$ python3 -q
>>> import numpy as np
>>> np.set_printoptions(suppress=True, linewidth=160)
>>> A = np.load("sample16.npy")
>>> A
array([[ 1, -1,  1],
       [ 1,  0,  0],
       [ 1,  1,  1],
       [ 1,  2,  4]])
>>> O, vecs = np.linalg.qr(A[:, :2])[0], np.linalg.qr(A[:, 2:])[0]
>>> sigma = np.linalg.svd(O.T @ vecs, compute_uv=False)
>>> sigma.round(2)
array([0.88])
>>> other = np.c_[A[:, :2] @ np.array([[2, 0], [0, 1]]), np.array([0, 4, 1, 0])]
>>> other
array([[ 2, -1,  0],
       [ 2,  0,  4],
       [ 2,  1,  1],
       [ 2,  2,  0]])
>>> np.round(np.linalg.norm(other - A @ np.linalg.lstsq(A, other)[0], axis=0), 2) + 0
array([0.  , 0.  , 2.01])
>>> np.round(np.linalg.norm(np.linalg.qr(A)[0].T @ other, axis=0) ** 2 / ((other ** 2).sum(axis=0) + 1e-12), 2)
array([1.  , 1.  , 0.76])
>>> G = A.T @ A
>>> np.linalg.matrix_rank(G)
np.int64(3)
>>> u, v = A[2], A[0]
>>> u @ v
np.int64(1)
>>> u @ u
np.int64(3)
>>> pr = (u @ v) / (u @ u) * u
>>> np.round(np.linalg.norm(u + v) ** 2 + np.linalg.norm(u - v) ** 2, 2)
np.float64(12.0)
>>> round((v - pr) @ u, 2)
np.float64(0.0)
>>> np.round(v - pr, 2)
array([ 0.67, -1.33,  0.67])
>>> pr.round(2)
array([0.33, 0.33, 0.33])
>>> x = np.array([-3, -5, 0])
>>> y = A @ x
>>> y
array([  2,  -3,  -8, -13])
>>> np.round(np.linalg.solve(A.T @ A, A.T @ y), 2) + 0
array([-3., -5.,  0.])
>>> try:
...     np.linalg.solve(A, y)
... except np.linalg.LinAlgError as e:
...     print(e)
... 
Last 2 dimensions of the array must be square
>>> np.round(np.linalg.lstsq(A, y)[0], 2) + 0
array([-3., -5.,  0.])
>>> np.round(np.linalg.pinv(A) @ A, 2) + 0
array([[1., 0., 0.],
       [0., 1., 0.],
       [0., 0., 1.]])
>>> rng = np.random.default_rng(6695)
>>> y = y + 0.05 * rng.normal(size=4)
>>> y.round(2)
array([  1.94,  -2.94,  -7.95, -13.04])
>>> coef, *_ = np.linalg.lstsq(A, y)
>>> coef.round(2)
array([-2.95, -4.94, -0.05])
>>> round(float(np.linalg.norm(y - A @ coef)), 2)
0.01
>>> np.round(A.T @ (y - A @ coef), 2) + 0
array([0., 0., 0.])
